>>> import numpy as np
>>> np.set_printoptions(precision=2, suppress=True, linewidth=160, legacy="1.25")
>>> rnd = lambda a: np.round(a, 2) + 0
>>> J = np.load("x.npy")
>>> J
array([[ 1, -1, -1],
       [-1,  1,  2],
       [-2, -1, -1],
       [-3,  3,  7]])
>>> Q, evecs = np.linalg.qr(J[:, :1])[0], np.linalg.qr(J[:, 1:])[0]
>>> sig = np.linalg.svd(Q.T @ evecs, compute_uv=False)
>>> (sig > 0.9).sum()
0
>>> rnd(sig)
array([0.83])
>>> rnd(np.linalg.norm(Q @ Q.T - evecs @ evecs.T, 2))
1.0
>>> rnd(np.degrees(np.arccos(sig.clip(0, 1))))
array([33.74])
>>> np.diff(J, axis=0)
array([[-2,  2,  3],
       [-1, -2, -3],
       [-1,  4,  8]])
>>> np.linalg.rank(J)
Traceback (most recent call last):
  File "<python-input-12>", line 1, in <module>
    np.linalg.rank(J)
    ^^^^^^^^^^^^^^
AttributeError: module 'numpy.linalg' has no attribute 'rank'
>>> np.count_nonzero(J)
12
>>> J[:, 3]
Traceback (most recent call last):
  File "<python-input-14>", line 1, in <module>
    J[:, 3]
    ~^^^^^^
IndexError: index 3 is out of bounds for axis 1 with size 3
>>> J.shape
(4, 3)
>>> J[4]
Traceback (most recent call last):
  File "<python-input-16>", line 1, in <module>
    J[4]
    ~^^^
IndexError: index 4 is out of bounds for axis 0 with size 4
>>> w1 = np.array([[-2, 1, 2], [-2, 2, -2], [1, 3, -2]])
>>> beta = np.array([-4, -7, -6])
>>> act = np.maximum(J @ w1 + beta, 0)
>>> act
array([[ 0,  0,  0],
       [ 0,  0,  0],
       [ 1,  0,  0],
       [ 3, 17,  0]])
>>> (act > 0).mean(axis=0)
array([0.5 , 0.25, 0.  ])
>>> np.linalg.matrix_rank(act)
2
>>> W2 = np.array([[5, 5, 1], [-4, -7, 7], [3, -6, -4]])
>>> w1 @ W2
array([[ -8, -29,  -3],
       [-24, -12,  20],
       [-13,  -4,  30]])
>>> (act @ W2).round(6).argmax(axis=1)
array([0, 0, 0, 2])
>>> act @ W2
array([[   0,    0,    0],
       [   0,    0,    0],
       [   5,    5,    1],
       [ -53, -104,  122]])
>>> proj = J @ np.linalg.solve(J.T @ J, J.T)
>>> rnd((np.eye(4) - proj) @ J)
array([[0., 0., 0.],
       [0., 0., 0.],
       [0., 0., 0.],
       [0., 0., 0.]])
>>> np.allclose(proj @ proj, proj)
True
>>> rnd(proj)
array([[ 0.94, -0.22,  0.  ,  0.06],
       [-0.22,  0.11,  0.  ,  0.22],
       [ 0.  ,  0.  ,  1.  ,  0.  ],
       [ 0.06,  0.22,  0.  ,  0.94]])
>>> rnd(proj @ J[:, 0])
array([ 1., -1., -2., -3.])
>>> out = np.array([[1.1, -1.9],
...     [-0.9, 1.2],
...     [0.6, -0.8],
...     [-0.2, -2.0],
...     [-0.6, -1.0],
...     [-0.2, 1.5],
...     [1.1, -0.2],
...     [0.0, 0.0],
...     [0.8, -0.3]])
>>> W2 = np.array([[0.7, -2.3, 1.0, -1.0, -0.1, 2.3, -1.7, -0.9, 0.0],
...     [0.2, -0.6, -0.9, 1.7, 1.5, 1.3, 0.1, 0.5, 1.0]])
>>> W0 = out @ W2
>>> rnd(W0)
array([[ 0.39, -1.39,  2.81, -4.33, -2.96,  0.06, -2.06, -1.94, -1.9 ],
       [-0.39,  1.35, -1.98,  2.94,  1.89, -0.51,  1.65,  1.41,  1.2 ],
       [ 0.26, -0.9 ,  1.32, -1.96, -1.26,  0.34, -1.1 , -0.94, -0.8 ],
       [-0.54,  1.66,  1.6 , -3.2 , -2.98, -3.06,  0.14, -0.82, -2.  ],
       [-0.62,  1.98,  0.3 , -1.1 , -1.44, -2.68,  0.92,  0.04, -1.  ],
       [ 0.16, -0.44, -1.55,  2.75,  2.27,  1.49,  0.49,  0.93,  1.5 ],
       [ 0.73, -2.41,  1.28, -1.44, -0.41,  2.27, -1.89, -1.09, -0.2 ],
       [ 0.  ,  0.  ,  0.  ,  0.  ,  0.  ,  0.  ,  0.  ,  0.  ,  0.  ],
       [ 0.5 , -1.66,  1.07, -1.31, -0.53,  1.45, -1.39, -0.87, -0.3 ]])
>>> rnd(np.linalg.norm(W0, axis=1))
array([7.01, 4.95, 3.3 , 6.23, 4.09, 4.57, 4.49, 0.  , 3.32])
>>> rnd(np.linalg.norm(W0, 2))
11.66
>>> rnd(np.linalg.norm(W0, axis=0))
array([1.36, 4.47, 4.63, 7.35, 5.52, 5.14, 3.85, 3.18, 3.62])
>>> rnd(np.linalg.norm(W0) ** 2 / np.linalg.norm(W0, 2) ** 2)
1.41
>>> E = np.load("data.npy")
>>> E
array([[ 3,  3,  3,  3,  3,  3,  3,  3],
       [ 3,  6,  6,  6,  6,  6,  6,  6],
       [ 3,  6,  9,  9,  9,  9,  9,  9],
       [ 3,  6,  9, 12, 12, 12, 12, 12],
       [ 3,  6,  9, 12, 15, 15, 15, 15],
       [ 3,  6,  9, 12, 15, 18, 18, 18],
       [ 3,  6,  9, 12, 15, 18, 21, 21],
       [ 3,  6,  9, 12, 15, 18, 21, 24]])
>>> x = np.array([-6, -9, 6, 3, 8, 8, -4, 3])
>>> target = E @ x
>>> target
array([ 27,  72, 144, 198, 243, 264, 261, 270])
>>> rnd(np.linalg.solve(E, target))
array([-6., -9.,  6.,  3.,  8.,  8., -4.,  3.])
>>> rnd(np.linalg.solve(E, target + E[:, 0]))
array([-5., -9.,  6.,  3.,  8.,  8., -4.,  3.])
>>> rnd(np.linalg.solve(E.T, E[5]))
array([0., 0., 0., 0., 0., 1., 0., 0.])
>>> rnd(np.linalg.solve(E, E[:, 2]))
array([0., 0., 1., 0., 0., 0., 0., 0.])
>>> w, evecs = np.linalg.eigh(E)
>>> np.abs(evecs[:, -1]).round(6).argmax()
7
>>> rnd(np.linalg.svd(E, compute_uv=False))
array([88.1 , 10.01,  3.77,  2.07,  1.37,  1.04,  0.86,  0.78])
>>> np.unique(w.round(6) + 0, return_counts=True)[1]
array([1, 1, 1, 1, 1, 1, 1, 1])
>>> rnd(np.linalg.eigvalsh(E @ E))
array([   0.6 ,    0.74,    1.08,    1.89,    4.26,   14.25,  100.29, 7760.89])
>>> rnd(np.linalg.eigvalsh(E + 4 * np.eye(8)))
array([ 4.78,  4.86,  5.04,  5.37,  6.07,  7.77, 14.01, 92.1 ])
>>> rnd(evecs.T @ E @ evecs)
array([[ 0.78,  0.  ,  0.  ,  0.  ,  0.  ,  0.  ,  0.  ,  0.  ],
       [ 0.  ,  0.86,  0.  ,  0.  ,  0.  ,  0.  ,  0.  ,  0.  ],
       [ 0.  ,  0.  ,  1.04,  0.  ,  0.  ,  0.  ,  0.  ,  0.  ],
       [ 0.  ,  0.  ,  0.  ,  1.37,  0.  ,  0.  ,  0.  ,  0.  ],
       [ 0.  ,  0.  ,  0.  ,  0.  ,  2.07,  0.  ,  0.  ,  0.  ],
       [ 0.  ,  0.  ,  0.  ,  0.  ,  0.  ,  3.77,  0.  ,  0.  ],
       [ 0.  ,  0.  ,  0.  ,  0.  ,  0.  ,  0.  , 10.01,  0.  ],
       [ 0.  ,  0.  ,  0.  ,  0.  ,  0.  ,  0.  ,  0.  , 88.1 ]])
>>> w, evecs = np.linalg.eigh(E)
>>> x = np.array([3, 4, 0, -1, -1, -4, 2, 4])
>>> rnd(evecs * np.abs(w) @ evecs.T)
array([[ 3.,  3.,  3.,  3.,  3.,  3.,  3.,  3.],
       [ 3.,  6.,  6.,  6.,  6.,  6.,  6.,  6.],
       [ 3.,  6.,  9.,  9.,  9.,  9.,  9.,  9.],
       [ 3.,  6.,  9., 12., 12., 12., 12., 12.],
       [ 3.,  6.,  9., 12., 15., 15., 15., 15.],
       [ 3.,  6.,  9., 12., 15., 18., 18., 18.],
       [ 3.,  6.,  9., 12., 15., 18., 21., 21.],
       [ 3.,  6.,  9., 12., 15., 18., 21., 24.]])
>>> rnd(np.linalg.eigvalsh(E[1:, 1:]))
array([ 0.79,  0.91,  1.19,  1.81,  3.4 ,  9.48, 87.41])
>>> np.abs(E).sum(axis=1).max(), rnd(np.abs(w).max())
(108, 88.1)
>>> rnd(x @ E @ x / (x @ x)), rnd(w[0]), rnd(w[-1])
(5.81, 0.78, 88.1)
>>> out = E / np.linalg.norm(E, axis=1, keepdims=True)
>>> G = out @ out.T
>>> (np.abs(G) > 0.9).astype(int)
array([[1, 1, 1, 1, 1, 1, 1, 0],
       [1, 1, 1, 1, 1, 1, 1, 1],
       [1, 1, 1, 1, 1, 1, 1, 1],
       [1, 1, 1, 1, 1, 1, 1, 1],
       [1, 1, 1, 1, 1, 1, 1, 1],
       [1, 1, 1, 1, 1, 1, 1, 1],
       [1, 1, 1, 1, 1, 1, 1, 1],
       [0, 1, 1, 1, 1, 1, 1, 1]])
>>> rnd(np.degrees(np.arccos(np.clip(G[3, 4], -1, 1))))
5.69
>>> (G - 2 * np.eye(8)).round(6).argmax(axis=1)
array([1, 2, 3, 4, 5, 6, 7, 6])
>>> rnd(G[3])
array([0.95, 0.98, 0.99, 1.  , 1.  , 0.99, 0.98, 0.97])
>>> rnd(np.linalg.norm(out, axis=1))
array([1., 1., 1., 1., 1., 1., 1., 1.])
>>> np.argwhere(np.triu(np.abs(G) > 0.95, 1))
array([[0, 1],
       [0, 2],
       [1, 2],
       [1, 3],
       [1, 4],
       [2, 3],
       [2, 4],
       [2, 5],
       [2, 6],
       [3, 4],
       [3, 5],
       [3, 6],
       [3, 7],
       [4, 5],
       [4, 6],
       [4, 7],
       [5, 6],
       [5, 7],
       [6, 7]])
